$ ipython --no-banner

In [1]: import numpy as np

In [2]: np.set_printoptions(suppress=True, linewidth=140)

In [3]: def tidy(a):
   ...:     return np.round(a, 2) + 0
   ...: 

In [4]: mat = np.load("w.npy")

In [5]: mat
Out[5]: 
array([[ 3.72,  1.27,  3.13],
       [ 3.52, -0.03,  3.2 ],
       [-3.29,  5.61, -1.09],
       [ 0.49,  5.01,  0.94],
       [ 2.9 ,  5.94,  2.06],
       [ 0.97, -6.48,  2.78],
       [ 8.76,  3.89,  5.37],
       [ 4.27,  4.93,  2.91],
       [-1.21,  3.08,  0.33],
       [ 6.45,  1.54,  4.5 ],
       [ 1.32, -0.92,  2.19],
       [-7.22, -3.33, -1.9 ],
       [ 8.98, -0.66,  6.11],
       [ 8.39,  3.93,  5.18],
       [ 1.8 , -6.26,  3.17],
       [ 2.25, 10.9 ,  1.04],
       [ 0.84, 10.39,  0.38],
       [ 3.72, -9.57,  4.62],
       [ 5.8 , -3.16,  4.81],
       [ 8.63, 14.19,  3.89]])

In [6]: rng = np.random.default_rng(874135)

In [7]: Y = mat + rng.integers(-2, 3, (20, 2)) @ rng.integers(-2, 3, (2, 3))

In [8]: tidy(Y)
Out[8]: 
array([[ 2.72,  3.27,  2.13],
       [ 4.52, -1.03,  3.2 ],
       [-2.29,  7.61, -4.09],
       [ 0.49,  3.01,  2.94],
       [ 4.9 ,  3.94,  2.06],
       [-1.03, -4.48,  2.78],
       [ 9.76,  3.89,  4.37],
       [ 5.27,  3.93,  2.91],
       [ 0.79,  3.08, -1.67],
       [ 4.45,  3.54,  4.5 ],
       [-0.68,  1.08,  2.19],
       [-7.22, -3.33, -1.9 ],
       [10.98, -1.66,  5.11],
       [10.39,  1.93,  5.18],
       [ 2.8 , -7.26,  3.17],
       [ 0.25,  8.9 ,  5.04],
       [ 1.84,  8.39,  1.38],
       [ 5.72, -9.57,  2.62],
       [ 3.8 , -2.16,  5.81],
       [ 7.63, 16.19,  2.89]])

In [9]: tidy(np.linalg.svd(Y - mat, compute_uv=False))
Out[9]: array([8.69, 8.03, 0.  ])

In [10]: np.linalg.matrix_rank(Y - mat, tol=1e-8)
Out[10]: np.int64(2)

In [11]: tidy(Y - mat)
Out[11]: 
array([[-1.,  2., -1.],
       [ 1., -1.,  0.],
       [ 1.,  2., -3.],
       [ 0., -2.,  2.],
       [ 2., -2.,  0.],
       [-2.,  2.,  0.],
       [ 1.,  0., -1.],
       [ 1., -1.,  0.],
       [ 2.,  0., -2.],
       [-2.,  2.,  0.],
       [-2.,  2.,  0.],
       [ 0.,  0.,  0.],
       [ 2., -1., -1.],
       [ 2., -2.,  0.],
       [ 1., -1.,  0.],
       [-2., -2.,  4.],
       [ 1., -2.,  1.],
       [ 2.,  0., -2.],
       [-2.,  1.,  1.],
       [-1.,  2., -1.]])

In [12]: u = np.array([-2, 5, 5])

In [13]: X = np.outer(rng.normal(size=13), u) + 0.02 * rng.normal(size=(13, 3))

In [14]: tidy(X)
Out[14]: 
array([[-0.92,  2.33,  2.37],
       [ 0.28, -0.67, -0.66],
       [ 1.27, -3.09, -3.1 ],
       [-1.45,  3.6 ,  3.58],
       [-2.27,  5.72,  5.73],
       [ 3.12, -7.8 , -7.82],
       [-2.39,  6.01,  6.01],
       [ 2.43, -6.08, -6.02],
       [ 2.22, -5.42, -5.44],
       [-0.69,  1.71,  1.74],
       [-1.02,  2.49,  2.48],
       [-3.54,  8.86,  8.82],
       [ 3.11, -7.77, -7.72]])

In [15]: left, sigma, Vt = np.linalg.svd(X)

In [16]: tidy(sigma)
Out[16]: array([28.34,  0.08,  0.07])

In [17]: np.argmax(sigma[:-1] / (sigma[1:] + 1e-6)) + 1
Out[17]: np.int64(1)

In [18]: Y = left[:, :1] @ np.diag(sigma[:1]) @ Vt[:1]

In [19]: np.linalg.matrix_rank(Y)
Out[19]: np.int64(1)

In [20]: np.linalg.matrix_rank(X, rtol=0.05)
Out[20]: np.int64(1)

In [21]: cen = X - X.mean(axis=0)

In [22]: left, sigma, Vt = np.linalg.svd(cen, full_matrices=False)

In [23]: tidy((sigma ** 2).sum() ** 2 / (sigma ** 4).sum())
Out[23]: np.float64(1.0)

In [24]: tidy(cen.mean(axis=0))
Out[24]: array([0., 0., 0.])

In [25]: tidy(Vt[0] * np.sign(Vt[0, np.abs(Vt[0]).argmax()]))
Out[25]: array([-0.27,  0.68,  0.68])

In [26]: F = np.array([[0, 2, -5, 0], [-2, 0, 1, 0], [5, -1, 0, -2], [0, 0, 2, 0]])

In [27]: vec = np.array([3, -5, 3, 5])

In [28]: F @ np.eye(4)[2]
Out[28]: array([-5.,  1.,  0.,  2.])

In [29]: F * vec
Out[29]: 
array([[  0, -10, -15,   0],
       [ -6,   0,   3,   0],
       [ 15,   5,   0, -10],
       [  0,   0,   6,   0]])

In [30]: F @ vec
Out[30]: array([-25,  -3,  10,   6])

In [31]: (F * vec).sum(axis=1)
Out[31]: array([-25,  -3,  10,   6])

In [32]: (F @ vec).argmax()
Out[32]: np.int64(2)

In [33]: F @ (2 * vec)
Out[33]: array([-50,  -6,  20,  12])

In [34]: np.linalg.norm(F @ vec) <= np.linalg.norm(F, 2) * np.linalg.norm(vec) + 1e-9
Out[34]: np.True_

In [35]: m1 = np.array([[0, -6, 7, 5], [0, 0, -7, 4], [0, 0, 0, -3], [0, 0, 0, 0]])

In [36]: P = mat @ np.linalg.solve(mat.T @ mat, mat.T)

In [37]: np.allclose(P @ P, P)
Out[37]: True

In [38]: tidy(np.trace(P))
Out[38]: np.float64(3.0)

In [39]: np.linalg.matrix_rank(m1, rtol=0.1)
Out[39]: np.int64(3)

In [40]: np.linalg.cond(m1) > 100
Out[40]: np.True_

In [41]: t = rng.uniform(0, 2 * np.pi, 13)

In [42]: q, _ = np.linalg.qr(np.array([[1.0, 0.4], [-0.4, 0.6], [-2.0, -2.0]]))

In [43]: W0 = 20 * np.c_[np.cos(t), np.sin(t)] @ q.T

In [44]: tidy(W0)
Out[44]: 
array([[-11.25,  15.92,   4.48],
       [ 11.11, -16.24,  -3.58],
       [ 11.17, -16.1 ,  -3.98],
       [  4.99,   3.72, -19.01],
       [ -5.37,  -3.1 ,  19.02],
       [ -1.44,  12.34, -15.68],
       [-11.3 ,  11.12,  12.19],
       [ 10.58,  -8.23, -14.85],
       [  3.13,   6.58, -18.63],
       [  8.41, -17.36,   5.28],
       [ -5.23,  15.77, -11.13],
       [ 10.27,  -7.28, -15.54],
       [  2.82, -13.73,  14.26]])

In [45]: cen = W0 - W0.mean(axis=0)

In [46]: left, sigma, Vt = np.linalg.svd(cen, full_matrices=False)

In [47]: np.abs(Vt[0]).argmax()
Out[47]: np.int64(1)
